$ python -q
>>> import numpy as np
>>> np.set_printoptions(suppress=True, linewidth=120)
>>> tidy = lambda a: np.round(a, 1) + 0
>>> arr = np.diag(np.array([0, 1, -3, 1])) + 4 * np.eye(4, k=1) + 4 * np.eye(4, k=-1)
>>> arr
array([[ 0.,  4.,  0.,  0.],
       [ 4.,  1.,  4.,  0.],
       [ 0.,  4., -3.,  4.],
       [ 0.,  0.,  4.,  1.]])
>>> # symmetric
>>> tidy(np.linalg.norm(arr, 1)), tidy(np.linalg.norm(arr, np.inf))
(np.float64(11.0), np.float64(11.0))
>>> tidy(np.linalg.norm(arr, axis=0))
array([4. , 5.7, 6.4, 4.1])
>>> out = np.array([[4, -4], [-5, -1]])
>>> cent = np.kron(out, arr)
>>> np.linalg.matrix_rank(cent)
np.int64(8)
>>> tidy(np.linalg.norm(cent, 2)), tidy(np.linalg.norm(out, 2) * np.linalg.norm(arr, 2))
(np.float64(50.1), np.float64(50.1))
>>> cent.shape
(8, 8)
>>> hat = np.triu(np.array([[0, 5, 0, 3], [1, 0, 1, 1], [3, 1, 3, 5], [0, 4, 4, 5]]), 1) + np.eye(4)
>>> out = hat @ arr @ np.linalg.inv(hat)
>>> out
array([[  20.,  -91.,  123., -581.],
       [   4.,  -15.,   20.,  -92.],
       [   0.,    4.,   13.,  -60.],
       [   0.,    0.,    4.,  -19.]])
>>> hat @ arr - arr @ hat
array([[ 20.,   5.,  28.,  -1.],
       [  0., -16.,   0., -28.],
       [  0.,   0.,  16.,  16.],
       [  0.,   0.,   0., -20.]])
>>> tidy(np.poly(out))
array([  1.,   1., -53.,   3., 304.])
>>> np.linalg.matrix_rank(out)
np.int64(4)
>>> O = arr.astype(float).copy()
>>> for j in range(4):
...     O[:, j] -= O[:, :j] @ (O[:, :j].T @ O[:, j])
...     O[:, j] /= np.linalg.norm(O[:, j])
... 
>>> tidy(O)
array([[ 0. ,  0.7,  0.3, -0.6],
       [ 1. ,  0. ,  0. ,  0. ],
       [ 0. ,  0.7, -0.3,  0.6],
       [ 0. ,  0. ,  0.9,  0.5]])
>>> tidy(O.T @ arr)
array([[ 4. ,  1. ,  4. ,  0. ],
       [ 0. ,  5.7, -2.1,  2.8],
       [ 0. ,  0. ,  4.5, -0.4],
       [ 0. ,  0. ,  0. ,  3. ]])
>>> tidy(O.T @ O)
array([[1., 0., 0., 0.],
       [0., 1., 0., 0.],
       [0., 0., 1., 0.],
       [0., 0., 0., 1.]])
>>> mat = np.load("run2.npy")
>>> mat
array([[ 1, -1,  1, -1],
       [ 1,  0,  0,  0],
       [ 1,  1,  1,  1]])
>>> cov = mat.T @ mat
>>> np.diag(cov)
array([3, 2, 2, 2])
>>> tidy(np.linalg.eigvalsh(cov)[::-1])
array([4.6, 4. , 0.4, 0. ])
>>> tidy(np.linalg.svd(mat, compute_uv=False) ** 2)
array([4.6, 4. , 0.4])
>>> np.allclose(cov, cov.T)
True
>>> np.linalg.matrix_rank(cov)
np.int64(3)
>>> (mat @ mat.T).shape
(3, 3)
>>> vals, evecs = np.linalg.eigvalsh(arr)
Traceback (most recent call last):
  File "<python-input-33>", line 1, in <module>
    vals, evecs = np.linalg.eigvalsh(arr)
    ^^^^^^^^^^^
ValueError: too many values to unpack (expected 2)
>>> vals, evecs = np.linalg.eigh(arr)
>>> tidy(evecs @ np.diag(vals) @ evecs.T)
array([[ 0.,  4.,  0.,  0.],
       [ 4.,  1.,  4.,  0.],
       [ 0.,  4., -3.,  4.],
       [ 0.,  0.,  4.,  1.]])
>>> tidy(np.abs(evecs[:, -1]))
array([0.4, 0.7, 0.5, 0.3])
>>> tidy(evecs.T @ evecs)
array([[1., 0., 0., 0.],
       [0., 1., 0., 0.],
       [0., 0., 1., 0.],
       [0., 0., 0., 1.]])
>>> tidy(np.linalg.svd(arr, compute_uv=False))
array([7.4, 6.2, 2.7, 2.4])
>>> tidy(evecs.T @ arr @ evecs)
array([[-7.4,  0. ,  0. ,  0. ],
       [ 0. , -2.4,  0. ,  0. ],
       [ 0. ,  0. ,  2.7,  0. ],
       [ 0. ,  0. ,  0. ,  6.2]])
>>> (vals > 1e-8).sum(), (vals < -1e-8).sum()
(np.int64(2), np.int64(2))
>>> tidy(np.linalg.eigvalsh(arr @ arr))
array([ 6. ,  7.2, 38.4, 55.4])
>>> F = np.load("case11.npy")
>>> F
array([[0, 0, 2],
       [2, 0, 0],
       [0, 2, 0]])
>>> hat = np.triu(np.array([[3, 1, 3], [-2, -2, -2], [0, -1, 1]]), 1) + np.eye(3)
>>> out = hat @ F @ np.linalg.inv(hat)
>>> tidy(np.poly(out))
array([ 1.,  0.,  0., -8.])
>>> np.linalg.matrix_rank(out)
np.int64(3)
>>> out
array([[  2.,   4.,   4.],
       [  2.,  -6., -18.],
       [  0.,   2.,   4.]])
>>> W1 = np.array([[2, -1, -2], [-2, -1, 2], [0, 2, -2], [0, -3, -1]])
>>> b = np.array([1, 0, 2])
>>> hid = np.maximum(mat @ W1 + b, 0)
>>> tidy((hid > 0).mean(axis=0))
array([1. , 0.3, 0. ])
>>> np.linalg.matrix_rank(hid)
np.int64(2)
>>> cent = np.array([[-4, -4, -6], [-3, 2, -4], [8, -6, -4]])
>>> (hid @ cent).round(6).argmax(axis=1)
array([1, 0, 0])
>>> hid @ cent
array([[-35, -10, -50],
       [-12, -12, -18],
       [ -4,  -4,  -6]])
>>> W1 @ cent
array([[-21,   2,   0],
       [ 27,  -6,   8],
       [-22,  16,   0],
       [  1,   0,  16]])
>>> np.allclose(F, F.T)
False
>>> np.allclose(F @ F.T, F.T @ F)
True
>>> tidy(np.abs(np.linalg.eigvals(F)).max())
np.float64(2.0)
>>> tidy(np.sort(np.abs(np.linalg.eigvals(F))))
array([2., 2., 2.])
>>> (F - F.T) / 2
array([[ 0., -1.,  1.],
       [ 1.,  0., -1.],
       [-1.,  1.,  0.]])
>>> (F + F.T) / 2
array([[0., 1., 1.],
       [1., 0., 1.],
       [1., 1., 0.]])
>>> assert F == F.T
Traceback (most recent call last):
  File "<python-input-64>", line 1, in <module>
    assert F == F.T
           ^^^^^^^^
ValueError: The truth value of an array with more than one element is ambiguous. Use a.any() or a.all()
>>> np.linalg.matrix_power(F, 3)
array([[8, 0, 0],
       [0, 8, 0],
       [0, 0, 8]])
>>> np.linalg.determinant(F)
Traceback (most recent call last):
  File "<python-input-66>", line 1, in <module>
    np.linalg.determinant(F)
    ^^^^^^^^^^^^^^^^^^^^^
AttributeError: module 'numpy.linalg' has no attribute 'determinant'
>>> F @ F
array([[0, 4, 0],
       [0, 0, 4],
       [4, 0, 0]])
>>> tidy(np.linalg.det(F))
np.float64(8.0)
>>> np.sort(np.abs(np.fft.fft(F[0]))), tidy(np.sort(np.linalg.svd(F, compute_uv=False)))
(array([2., 2., 2.]), array([2., 2., 2.]))
>>> F @ np.ones(3)
array([2., 2., 2.])
>>> F @ (-1.0) ** np.arange(3)
array([ 2.,  2., -2.])
>>> np.allclose(F @ F.T, F.T @ F)
True
>>> A = np.array([[-3.2, -1.7, 0.0],
...     [-2.9, -2.3, 0.1],
...     [-2.9, -2.1, -0.3],
...     [-3.0, -1.8, -0.3],
...     [-3.2, -1.6, -0.6],
...     [-2.9, -2.3, 0.1],
...     [3.6, -0.8, -1.3],
...     [3.2, -1.0, -0.7],
...     [2.9, -1.1, -1.1],
...     [1.8, -1.1, -0.9],
...     [2.8, -1.2, -1.0],
...     [3.5, -0.9, -1.2],
...     [-3.2, 1.1, 1.9],
...     [-3.3, 1.2, 2.0],
...     [-3.3, 1.0, 1.9],
...     [-3.0, 1.1, 2.3],
...     [-3.1, 1.2, 1.9],
...     [-3.4, 0.7, 2.0]])
>>> # rows 1 and 5 are equal
>>> hat = A @ np.linalg.solve(A.T @ A, A.T)
>>> tidy(np.diag(hat))
array([0.1, 0.3, 0.2, 0.2, 0.3, 0.3, 0.1, 0.3, 0.1, 0.1, 0.2, 0.1, 0.1, 0.1, 0.1, 0.3, 0.1, 0.2])
>>> tidy(np.linalg.eigvalsh(hat))
array([0., 0., 0., 0., 0., 0., 0., 0., 0., 0., 0., 0., 0., 0., 0., 1., 1., 1.])
>>> tidy(hat @ A[:, 2])
array([ 0. ,  0.1, -0.3, -0.3, -0.6,  0.1, -1.3, -0.7, -1.1, -0.9, -1. , -1.2,  1.9,  2. ,  1.9,  2.3,  1.9,  2. ])
>>> np.allclose(hat @ hat, hat)
True
>>> np.linalg.matrix_rank(np.eye(18) - hat)
np.int64(15)
>>> out = np.c_[A[:, :2] @ np.array([[-3, 2], [-1, 0]]), np.array([1, 1, 3, 3, 0, 3, 0, 1, 1, 3, 2, 3, 2, 1, 1, 1, 3, 0])]
>>> tidy(out)
array([[ 11.3,  -6.4,   1. ],
       [ 11. ,  -5.8,   1. ],
       [ 10.8,  -5.8,   3. ],
       [ 10.8,  -6. ,   3. ],
       [ 11.2,  -6.4,   0. ],
       [ 11. ,  -5.8,   3. ],
       [-10. ,   7.2,   0. ],
       [ -8.6,   6.4,   1. ],
       [ -7.6,   5.8,   1. ],
       [ -4.3,   3.6,   3. ],
       [ -7.2,   5.6,   2. ],
       [ -9.6,   7. ,   3. ],
       [  8.5,  -6.4,   2. ],
       [  8.7,  -6.6,   1. ],
       [  8.9,  -6.6,   1. ],
       [  7.9,  -6. ,   1. ],
       [  8.1,  -6.2,   3. ],
       [  9.5,  -6.8,   0. ]])
>>> np.linalg.matrix_rank(out)
np.int64(3)
>>> tidy(np.linalg.norm(out - A @ np.linalg.lstsq(A, out)[0], axis=0))
array([0. , 0. , 5.6])
>>> tidy(np.linalg.lstsq(A, out[:, 0])[0])
array([-3., -1.,  0.])
>>> np.linalg.matrix_rank(np.c_[A, out])
np.int64(4)
>>> D = np.linalg.norm(out[:, None] - out[None], axis=-1)
>>> np.unravel_index(D.round(6).argmax(), D.shape)
(np.int64(0), np.int64(6))
>>> np.flatnonzero(D[6] < D.mean() / 2)
array([ 6,  7,  8, 10, 11])
>>> D.mean(axis=1).argmax()
np.int64(6)
>>> tidy(D[6])
array([25.3, 24.7, 24.7, 24.8, 25.2, 24.9,  0. ,  1.9,  3. ,  7.4,  3.8,  3. , 23. , 23.3, 23.4, 22.3, 22.7, 24. ])
>>> D.shape
(18, 18)
>>> (D + 1e9 * np.eye(18)).round(6).argmin(axis=1)
array([ 1,  0,  3,  2,  0,  2,  7,  8, 10, 10,  8,  7, 13, 14, 13, 13, 12, 14])
>>> tidy(np.linalg.norm(out - out.mean(axis=0), axis=1))
array([ 8.5,  8. ,  7.9,  8. ,  8.6,  8.1, 16.9, 15.2, 14. , 10.1, 13.6, 16.4,  6.2,  6.5,  6.7,  5.6,  6. ,  7.4])
>>> D[6].round(6).argsort(kind="stable")[:4]
array([ 6,  7,  8, 11])
